$ ipython --no-banner

In [1]: import numpy as np

In [2]: np.set_printoptions(suppress=True, linewidth=120)

In [3]: other = np.array([[-5, -2, 1], [5, -4, 1], [0, 0, -1]])

In [4]: M = np.triu(other, 1)

In [5]: M
Out[5]: 
array([[ 0, -2,  1],
       [ 0,  0,  1],
       [ 0,  0,  0]])

In [6]: r0 = np.array([-2, 0])

In [7]: np.cross(M[0, :3], M[2, :3])
Out[7]: array([0, 0, 0])

In [8]: np.convolve(M[0], r0)
Out[8]: array([ 0,  4, -2,  0])

In [9]: Uu, s, Vt = np.linalg.svd(M)

In [10]: vecs = Vt[:(s > 1e-8).sum()]

In [11]: rng = np.random.default_rng(485)

In [12]: vec = M[1] + -3 * M[0] + rng.integers(2) * np.eye(3)[2]

In [13]: vec
Out[13]: array([ 0.,  6., -1.])

In [14]: round(float(np.linalg.norm(vec - vecs.T @ vecs @ vec)), 1)
Out[14]: 0.0

In [15]: np.linalg.matrix_rank(np.vstack([M, vec]))
Out[15]: np.int64(2)

In [16]: round(np.linalg.norm(M, 2) / np.linalg.norm(M), 1)
Out[16]: np.float64(0.9)

In [17]: np.linalg.matrix_rank(M, rtol=0.1)
Out[17]: np.int64(2)

In [18]: np.linalg.cond(M) > 100
Out[18]: np.True_

In [19]: A = np.array([[3, 3, 3, 0, 2], [1, 1, 1, 3, 3], [0, 0, 0, 3, 3]])

In [20]: A[1] = A[0]

In [21]: A
Out[21]: 
array([[3, 3, 3, 0, 2],
       [3, 3, 3, 0, 2],
       [0, 0, 0, 3, 3]])

In [22]: def softmax(z):
    ...:     e = np.exp(z - z.max(axis=-1, keepdims=True))
    ...:     return e / e.sum(axis=-1, keepdims=True)
    ...: 

In [23]: np.round(softmax(A[1]), 1) + 0
Out[23]: array([0.3, 0.3, 0.3, 0. , 0.1])

In [24]: np.round(softmax(10 * A[1]), 1) + 0
Out[24]: array([0.3, 0.3, 0.3, 0. , 0. ])

In [25]: softmax(A).sum(axis=1)
Out[25]: array([1., 1., 1.])

In [26]: scores = A @ A.T / np.sqrt(5)

In [27]: softmax(scores).round(6).argmax(axis=1)
Out[27]: array([0, 0, 2])

In [28]: rank = np.linalg.matrix_rank(A)

In [29]: rank
Out[29]: np.int64(2)

In [30]: N = np.linalg.svd(A)[2][rank:].T

In [31]: [int(np.linalg.matrix_rank(A[:i])) for i in range(1, len(A) + 1)]
Out[31]: [1, 1, 2]

In [32]: np.linalg.matrix_rank(A.T @ A), np.linalg.matrix_rank(A @ A.T)
Out[32]: (np.int64(2), np.int64(2))

In [33]: [int(np.linalg.matrix_rank(A[:, :j + 1])) for j in range(5)]
Out[33]: [1, 1, 1, 2, 2]

In [34]: Uu, s, Vt = np.linalg.svd(A)

In [35]: s.round(1) + 0
Out[35]: array([8. , 4.1, 0. ])

In [36]: np.argmax(s[:-1] / (s[1:] + 1e-6)) + 1
Out[36]: np.int64(2)

In [37]: other = Uu[:, :2] @ np.diag(s[:2]) @ Vt[:2]

In [38]: np.linalg.matrix_rank(other)
Out[38]: np.int64(2)

In [39]: np.linalg.matrix_rank(A, rtol=0.05)
Out[39]: np.int64(2)

In [40]: np.round(np.linalg.norm(A - other) / np.linalg.norm(A), 1)
Out[40]: np.float64(0.0)

In [41]: other.round(1) + 0
Out[41]: 
array([[3., 3., 3., 0., 2.],
       [3., 3., 3., 0., 2.],
       [0., 0., 0., 3., 3.]])

In [42]: arr = np.array([[0, 0, 1], [0, 0, 0], [1, 0, 0]])

In [43]: arr
Out[43]: 
array([[0, 0, 1],
       [0, 0, 0],
       [1, 0, 0]])

In [44]: Uu, s, Vt = np.linalg.svd(arr)

In [45]: vecs = Vt[:(s > 1e-8).sum()]

In [46]: vec = arr[1] + 5 * arr[0] + rng.integers(2) * np.eye(3)[1]

In [47]: vec
Out[47]: array([0., 1., 5.])

In [48]: np.allclose(vecs.T @ vecs @ vec, vec)
Out[48]: False

In [49]: round(float(np.linalg.norm(vec - vecs.T @ vecs @ vec)), 1)
Out[49]: 1.0

In [50]: vecs.T @ vecs
Out[50]: 
array([[1., 0., 0.],
       [0., 0., 0.],
       [0., 0., 1.]])

In [51]: arr.shape
Out[51]: (3, 3)

In [52]: np.unravel_index(np.abs(arr).argmax(), arr.shape)
Out[52]: (np.int64(0), np.int64(2))

In [53]: np.abs(arr).max()
Out[53]: np.int64(1)

In [54]: np.count_nonzero(arr)
Out[54]: np.int64(2)

In [55]: np.linalg.matrix_rank(arr)
Out[55]: np.int64(2)

In [56]: np.linalg.cond(arr) > 100
Out[56]: np.True_

In [57]: np.argsort(-np.linalg.norm(arr, axis=0).round(6), kind="stable")[:3]
Out[57]: array([0, 2, 1])

In [58]: Uu, s, Vt = np.linalg.svd(arr)

In [59]: np.argmax(s[:-1] / (s[1:] + 1e-6)) + 1
Out[59]: np.int64(2)

In [60]: other = Uu[:, :2] @ np.diag(s[:2]) @ Vt[:2]

In [61]: np.linalg.matrix_rank(other)
Out[61]: np.int64(2)

In [62]: round(np.linalg.norm(arr - other) / np.linalg.norm(arr), 1)
Out[62]: np.float64(0.0)

In [63]: np.linalg.matrix_rank(arr, rtol=0.05)
Out[63]: np.int64(2)

In [64]: J = np.loadtxt("x.csv", delimiter=",")

In [65]: J.round(1) + 0
Out[65]: 
array([[ 0. , -0.1,  0. , -0.1,  0. ,  0. ],
       [-0.1,  0.4,  0.2,  0.4, -0.2, -0.1],
       [ 0. ,  0.2,  0.1,  0.2, -0.1,  0. ],
       [-0.1,  0.4,  0.2,  0.4, -0.2, -0.1],
       [ 0. , -0.2, -0.1, -0.2,  0.1,  0. ],
       [ 0. , -0.1,  0. , -0.1,  0. ,  0. ]])

In [66]: ev, vecs = np.linalg.eigh(J)

In [67]: vec = np.array([-1, 2, -2, -3, -3, 0])

In [68]: np.round(np.linalg.eigvalsh(J[1:, 1:]), 1) + 0
Out[68]: array([0., 0., 0., 0., 1.])

In [69]: (np.sign(vecs[:, -1].round(6)) == np.sign(vecs[0, -1].round(6))).astype(int)
Out[69]: array([1, 0, 0, 0, 1, 1])

In [70]: np.round(vecs * np.abs(ev) @ vecs.T, 1) + 0
Out[70]: 
array([[ 0. , -0.1,  0. , -0.1,  0. ,  0. ],
       [-0.1,  0.4,  0.2,  0.4, -0.2, -0.1],
       [ 0. ,  0.2,  0.1,  0.2, -0.1,  0. ],
       [-0.1,  0.4,  0.2,  0.4, -0.2, -0.1],
       [ 0. , -0.2, -0.1, -0.2,  0.1,  0. ],
       [ 0. , -0.1,  0. , -0.1,  0. ,  0. ]])

In [71]: np.round(np.abs(J).sum(axis=1).max(), 1), round(float(np.abs(ev).max()), 1)
Out[71]: (np.float64(1.3), 1.0)

In [72]: np.round(vecs * np.maximum(ev, 0) @ vecs.T, 1) + 0
Out[72]: 
array([[ 0. , -0.1,  0. , -0.1,  0. ,  0. ],
       [-0.1,  0.4,  0.2,  0.4, -0.2, -0.1],
       [ 0. ,  0.2,  0.1,  0.2, -0.1,  0. ],
       [-0.1,  0.4,  0.2,  0.4, -0.2, -0.1],
       [ 0. , -0.2, -0.1, -0.2,  0.1,  0. ],
       [ 0. , -0.1,  0. , -0.1,  0. ,  0. ]])

In [73]: Uu, s, Vt = np.linalg.svd(J, full_matrices=False)

In [74]: np.round(Vt @ Vt.T, 1) + 0
Out[74]: 
array([[1., 0., 0., 0., 0., 0.],
       [0., 1., 0., 0., 0., 0.],
       [0., 0., 1., 0., 0., 0.],
       [0., 0., 0., 1., 0., 0.],
       [0., 0., 0., 0., 1., 0.],
       [0., 0., 0., 0., 0., 1.]])

In [75]: s.round(1) + 0
Out[75]: array([1., 0., 0., 0., 0., 0.])

In [76]: np.round(s / s[0], 1) + 0
Out[76]: array([1., 0., 0., 0., 0., 0.])

In [77]: np.round(np.abs(Vt[0]), 1)
Out[77]: array([0.1, 0.6, 0.4, 0.6, 0.4, 0.1])

In [78]: np.allclose(Uu * s @ Vt, J)
Out[78]: True

In [79]: np.round(np.sqrt((s ** 2).sum()), 1), np.round(np.linalg.norm(J), 1)
Out[79]: (np.float64(1.0), np.float64(1.0))

In [80]: np.round(Uu.T @ J @ Vt.T, 1) + 0
Out[80]: 
array([[1., 0., 0., 0., 0., 0.],
       [0., 0., 0., 0., 0., 0.],
       [0., 0., 0., 0., 0., 0.],
       [0., 0., 0., 0., 0., 0.],
       [0., 0., 0., 0., 0., 0.],
       [0., 0., 0., 0., 0., 0.]])

In [81]: np.cumsum(s ** 2) / np.sum(s ** 2)
Out[81]: array([1., 1., 1., 1., 1., 1.])

In [82]: other = J + rng.integers(-2, 3, (6, 1)) @ rng.integers(-2, 3, (1, 6))

In [83]: other.round(1) + 0
Out[83]: 
array([[ 2. , -4.1,  0. ,  1.9, -2. , -4. ],
       [ 0.9, -1.6,  0.2,  1.4, -1.2, -2.1],
       [-1. ,  2.2,  0.1, -0.8,  0.9,  2. ],
       [-0.1,  0.4,  0.2,  0.4, -0.2, -0.1],
       [-2. ,  3.8, -0.1, -2.2,  2.1,  4. ],
       [ 0. , -0.1,  0. , -0.1,  0. ,  0. ]])

In [84]: np.round(other - J, 1)
Out[84]: 
array([[ 2., -4.,  0.,  2., -2., -4.],
       [ 1., -2.,  0.,  1., -1., -2.],
       [-1.,  2.,  0., -1.,  1.,  2.],
       [ 0.,  0.,  0.,  0.,  0.,  0.],
       [-2.,  4.,  0., -2.,  2.,  4.],
       [ 0.,  0.,  0.,  0.,  0.,  0.]])

In [85]: np.linalg.matrix_rank(other - J, tol=1e-8)
Out[85]: np.int64(1)

In [86]: m1 = np.array([[0, 0, 1, 0, 0, 0, 0],
    ...:     [0, 0, 0, 0, 1, 0, 0],
    ...:     [0, 0, 0, 1, 0, 0, 0],
    ...:     [0, 0, 0, 0, 0, 1, 0],
    ...:     [0, 0, 0, 0, 0, 0, 1],
    ...:     [0, 1, 0, 0, 0, 0, 0],
    ...:     [1, 0, 0, 0, 0, 0, 0]])

In [87]: np.argwhere(np.triu(arr))
Out[87]: array([[0, 2]])

In [88]: arr.sum(axis=0)
Out[88]: array([1, 0, 1])

In [89]: Lm = np.diag(arr.sum(axis=1)) - arr

In [90]: np.round(np.linalg.eigvalsh(Lm), 1)
Out[90]: array([0., 0., 2.])

In [91]: Lm @ np.ones(3)
Out[91]: array([0., 0., 0.])

In [92]: vec = np.array([-1, 1, -1, 2, 1, 0, -1])

In [93]: a = np.maximum(m1 @ vec, 0)

In [94]: np.flatnonzero(a > 1e-9)
Out[94]: array([1, 2, 5])

In [95]: np.maximum(m1 @ (3 * vec), 0)
Out[95]: array([0, 3, 6, 0, 0, 3, 0])

In [96]: np.maximum(m1 @ vec, 0) - np.maximum(-m1 @ vec, 0)
Out[96]: array([-1,  1,  2,  0, -1,  1, -1])

In [97]: np.round(np.linalg.det(m1), 1)
Out[97]: np.float64(1.0)

In [98]: np.trace(m1)
Out[98]: np.int64(0)

In [99]: r0 = np.array([1, 0, 0, 3, -2, -3, 2])

In [100]: other = m1 + np.outer(r0, np.eye(7)[6])

In [101]: np.round(np.linalg.det(other) / np.linalg.det(m1), 1), np.round(1 + np.linalg.solve(m1, r0)[6], 1)
Out[101]: (np.float64(-1.0), np.float64(-1.0))

In [102]: np.linalg.matrix_rank(np.linalg.inv(other) - np.linalg.inv(m1), tol=1e-8)
Out[102]: np.int64(1)

In [103]: K = np.array([[0.3, 0.6, 1.6, -0.5, 0.4, 0.6, 0.2, 0.5, 0.8],
     ...:     [-0.5, -0.8, -1.5, -0.4, -0.2, -0.8, 0.1, -0.5, -0.6],
     ...:     [0.3, -0.1, -0.1, -0.1, -0.7, 0.4, -0.3, 1.2, 0.3],
     ...:     [0.2, 0.0, -0.5, -0.1, -0.2, 0.2, -0.2, 0.2, -0.1]])

In [104]: K
Out[104]: 
array([[ 0.3,  0.6,  1.6, -0.5,  0.4,  0.6,  0.2,  0.5,  0.8],
       [-0.5, -0.8, -1.5, -0.4, -0.2, -0.8,  0.1, -0.5, -0.6],
       [ 0.3, -0.1, -0.1, -0.1, -0.7,  0.4, -0.3,  1.2,  0.3],
       [ 0.2,  0. , -0.5, -0.1, -0.2,  0.2, -0.2,  0.2, -0.1]])

In [105]: r0 = np.array([2, 2])

In [106]: np.round(np.cross(K[0, :3], K[3, :3]), 1)
Out[106]: array([-0.3,  0.5, -0.1])

In [107]: np.round(np.array([np.convolve(row, r0, "same") for row in K]), 1)
Out[107]: 
array([[ 0.6,  1.8,  4.4,  2.2, -0.2,  2. ,  1.6,  1.4,  2.6],
       [-1. , -2.6, -4.6, -3.8, -1.2, -2. , -1.4, -0.8, -2.2],
       [ 0.6,  0.4, -0.4, -0.4, -1.6, -0.6,  0.2,  1.8,  3. ],
       [ 0.4,  0.4, -1. , -1.2, -0.6,  0. ,  0. ,  0. ,  0.2]])

In [108]: np.round(np.correlate(K[0], K[3], "full"), 1) + 0
Out[108]: array([ 0. ,  0. , -0.1,  0.3, -0.4,  0.3, -0.6, -0.4, -0.7,  0.3,  0. , -0.4, -0.2, -0.2, -0.4,  0.1,  0.2])

In [109]: feats = np.load("w.npy")

In [110]: feats
Out[110]: 
array([[ 5,  5,  5,  5,  5,  5,  5,  5],
       [ 5, 10, 10, 10, 10, 10, 10, 10],
       [ 5, 10, 15, 15, 15, 15, 15, 15],
       [ 5, 10, 15, 20, 20, 20, 20, 20],
       [ 5, 10, 15, 20, 25, 25, 25, 25],
       [ 5, 10, 15, 20, 25, 30, 30, 30],
       [ 5, 10, 15, 20, 25, 30, 35, 35],
       [ 5, 10, 15, 20, 25, 30, 35, 40]])

In [111]: feats.ravel(order="F")
Out[111]: 
array([ 5,  5,  5,  5,  5,  5,  5,  5,  5, 10, 10, 10, 10, 10, 10, 10,  5, 10, 15, 15, 15, 15, 15, 15,  5, 10, 15, 20,
       20, 20, 20, 20,  5, 10, 15, 20, 25, 25, 25, 25,  5, 10, 15, 20, 25, 30, 30, 30,  5, 10, 15, 20, 25, 30, 35, 35,
        5, 10, 15, 20, 25, 30, 35, 40])

In [112]: blk = feats.reshape(8, 2, -1)

In [113]: np.einsum("ihd,ihd->ih", blk, blk)
Out[113]: 
array([[ 100,  100],
       [ 325,  400],
       [ 575,  900],
       [ 750, 1600],
       [ 750, 2500],
       [ 750, 3325],
       [ 750, 3975],
       [ 750, 4350]])

In [114]: blk[:, 0]
Out[114]: 
array([[ 5,  5,  5,  5],
       [ 5, 10, 10, 10],
       [ 5, 10, 15, 15],
       [ 5, 10, 15, 20],
       [ 5, 10, 15, 20],
       [ 5, 10, 15, 20],
       [ 5, 10, 15, 20],
       [ 5, 10, 15, 20]])

In [115]: np.swapaxes(blk, 1, 2)[1]
Out[115]: 
array([[ 5, 10],
       [10, 10],
       [10, 10],
       [10, 10]])

In [116]: blk.sum(axis=1)
Out[116]: 
array([[10, 10, 10, 10],
       [15, 20, 20, 20],
       [20, 25, 30, 30],
       [25, 30, 35, 40],
       [30, 35, 40, 45],
       [30, 40, 45, 50],
       [30, 40, 50, 55],
       [30, 40, 50, 60]])

In [117]: np.einsum("ihd,jhd->hij", blk, blk).shape
Out[117]: (2, 8, 8)
